$ ipython --no-banner

In [1]: import numpy as np

In [2]: np.set_printoptions(precision=2, suppress=True, linewidth=120, legacy="1.25")

In [3]: out = np.array([[1, 2]])

In [4]: W0 = np.block([[np.zeros((1, 1)), out], [out.T, np.zeros((2, 2))]])

In [5]: W0
Out[5]: 
array([[0., 1., 2.],
       [1., 0., 0.],
       [2., 0., 0.]])

In [6]: Uu, sv, Vh = np.linalg.svd(W0)

In [7]: np.argmax(sv[:-1] / (sv[1:] + 1e-6)) + 1
Out[7]: 2

In [8]: print(sv.round(2) + 0)
[2.24 2.24 0.  ]

In [9]: out = Uu[:, :2] @ np.diag(sv[:2]) @ Vh[:2]

In [10]: out.round(2) + 0
Out[10]: 
array([[0., 1., 2.],
       [1., 0., 0.],
       [2., 0., 0.]])

In [11]: np.linalg.matrix_rank(out)
Out[11]: 2

In [12]: np.linalg.matrix_rank(W0, rtol=0.05)
Out[12]: 2

In [13]: round(np.linalg.norm(W0 - out, 2), 2), round(float(sv[2]), 2)
Out[13]: (0.0, 0.0)

In [14]: np.linalg.lstsq(W0[:-1].T, W0[-1])[2]
Out[14]: 2

In [15]: np.abs(np.diag(np.linalg.qr(W0)[1])) > 1e-9
Out[15]: array([ True,  True, False])

In [16]: np.allclose(W0 @ W0.T, W0.T @ W0)
Out[16]: True

In [17]: (W0 + W0.T) / 2
Out[17]: 
array([[0., 1., 2.],
       [1., 0., 0.],
       [2., 0., 0.]])

In [18]: (W0 - W0.T) / 2
Out[18]: 
array([[0., 0., 0.],
       [0., 0., 0.],
       [0., 0., 0.]])

In [19]: r0 = np.array([-2, 2, 1, 0])

In [20]: g = np.array([0, -1, 1, -2])

In [21]: J = r0[:, None] + g[None, :]

In [22]: J
Out[22]: 
array([[-2, -3, -1, -4],
       [ 2,  1,  3,  0],
       [ 1,  0,  2, -1],
       [ 0, -1,  1, -2]])

In [23]: rng = np.random.default_rng(3181)

In [24]: z = rng.permutation(4)

In [25]: z
Out[25]: array([1, 0, 3, 2])

In [26]: out = J[z][:, z]

In [27]: round(float(np.linalg.det(out)), 2), np.round(np.linalg.det(J[z]), 2)
Out[27]: (-0.0, 0.0)

In [28]: print(np.round(np.sort(np.abs(np.linalg.eigvals(out))), 2) + 0)
[0.   0.   1.41 1.41]

In [29]: np.allclose(out, J)
Out[29]: False

In [30]: Uu, sv, Vh = np.linalg.svd(J)

In [31]: np.argmax(sv[:-1] / (sv[1:] + 1e-6)) + 1
Out[31]: 2

In [32]: out = Uu[:, :2] @ np.diag(sv[:2]) @ Vh[:2]

In [33]: np.linalg.matrix_rank(J, rtol=0.05)
Out[33]: 2

In [34]: out.round(2) + 0
Out[34]: 
array([[-2., -3., -1., -4.],
       [ 2.,  1.,  3.,  0.],
       [ 1.,  0.,  2., -1.],
       [ 0., -1.,  1., -2.]])

In [35]: round(np.linalg.norm(J - out) / np.linalg.norm(J), 2)
Out[35]: 0.0

In [36]: r0, g = J[2], J[0]

In [37]: r0 @ g
Out[37]: 0

In [38]: p = (r0 @ g) / (r0 @ r0) * r0

In [39]: (g - p) @ r0
Out[39]: 0.0

In [40]: np.linalg.matrix_rank(np.outer(r0, g))
Out[40]: 1

In [41]: g - p
Out[41]: array([-2., -3., -1., -4.])
